In [1]: import numpy as np

In [2]: np.set_printoptions(suppress=True, linewidth=200)

In [3]: data = np.array([[1, 3, 4, 7, 6], [7, 8, 1, 2, 3], [0, 6, 2, 2, 1], [6, 5, 8, 4, 4]])

In [4]: data[:, 3] = 2 * data[:, 4]

In [5]: data
Out[5]: 
array([[ 1,  3,  4, 12,  6],
       [ 7,  8,  1,  6,  3],
       [ 0,  6,  2,  2,  1],
       [ 6,  5,  8,  8,  4]])

In [6]: t3 = np.stack([data, 3 * data, data[::-1]])

In [7]: t3.sum(axis=0)
Out[7]: 
array([[10, 17, 24, 56, 28],
       [28, 38,  6, 26, 13],
       [ 7, 32,  9, 14,  7],
       [25, 23, 36, 44, 22]])

In [8]: np.linalg.matrix_rank(t3)
Out[8]: array([4, 4, 4])

In [9]: np.einsum("bij,cij->bc", t3, t3)
Out[9]: 
array([[ 615, 1845,  476],
       [1845, 5535, 1428],
       [ 476, 1428,  615]])

In [10]: np.round(np.linalg.norm(t3, axis=(1, 2)), 2)
Out[10]: array([24.8, 74.4, 24.8])

In [11]: np.round(np.linalg.norm(data, axis=0), 2)
Out[11]: array([ 9.27, 11.58,  9.22, 15.75,  7.87])

In [12]: round(np.linalg.norm(data, "nuc"), 2)
Out[12]: np.float64(39.19)

In [13]: np.round(np.linalg.norm(data, axis=1), 2)
Out[13]: array([14.35, 12.61,  6.71, 14.32])

In [14]: data[2] @ data[0]
Out[14]: np.int64(56)

In [15]: f, r1 = data[1], data[0]

In [16]: f @ r1
Out[16]: np.int64(125)

In [17]: f @ f
Out[17]: np.int64(159)

In [18]: p = (f @ r1) / (f @ f) * f

In [19]: np.round(r1 - p, 2)
Out[19]: array([-4.5 , -3.29,  3.21,  7.28,  3.64])

In [20]: p.round(2)
Out[20]: array([5.5 , 6.29, 0.79, 4.72, 2.36])

In [21]: np.linalg.matrix_rank(np.outer(f, r1))
Out[21]: np.int64(1)

In [22]: np.outer(f, r1)
Out[22]: 
array([[ 7, 21, 28, 84, 42],
       [ 8, 24, 32, 96, 48],
       [ 1,  3,  4, 12,  6],
       [ 6, 18, 24, 72, 36],
       [ 3,  9, 12, 36, 18]])

In [23]: B = data / np.sqrt((data ** 2).mean(axis=1, keepdims=True))

In [24]: np.linalg.matrix_rank(B) == np.linalg.matrix_rank(data)
Out[24]: np.True_

In [25]: np.round(data - data.mean(axis=1, keepdims=True), 2)
Out[25]: 
array([[-4.2, -2.2, -1.2,  6.8,  0.8],
       [ 2. ,  3. , -4. ,  1. , -2. ],
       [-2.2,  3.8, -0.2, -0.2, -1.2],
       [-0.2, -1.2,  1.8,  1.8, -2.2]])

In [26]: E = np.loadtxt("m.csv", delimiter=",")

In [27]: E
Out[27]: 
array([[0.57, 0.43, 0.  ],
       [0.14, 0.43, 0.43],
       [0.4 , 0.4 , 0.2 ]])

In [28]: # a transition matrix

In [29]: w1 = np.array([[-1, 2, -2], [1, 0, 1], [0, -2, -1]])

In [30]: coef = np.array([-1, 2, 2])

In [31]: hid = np.maximum(E @ w1 + coef, 0)

In [32]: (hid > 0).mean(axis=0)
Out[32]: array([0., 1., 1.])

In [33]: np.linalg.matrix_rank(hid)
Out[33]: np.int64(2)

In [34]: (hid > 0).astype(int)
Out[34]: 
array([[0, 1, 1],
       [0, 1, 1],
       [0, 1, 1]])

In [35]: cent = np.array([[7, 9, 8], [0, 9, 3], [5, 1, 5]])

In [36]: w1 @ cent
Out[36]: 
array([[-17,   7, -12],
       [ 12,  10,  13],
       [ -5, -19, -11]])

In [37]: (hid @ cent).round(6).argmax(axis=1)
Out[37]: array([1, 1, 1])

In [38]: np.round(hid @ cent, 2)
Out[38]: 
array([[ 6.45, 29.55, 15.87],
       [ 8.6 , 14.5 , 12.86],
       [ 7.  , 23.  , 14.2 ]])
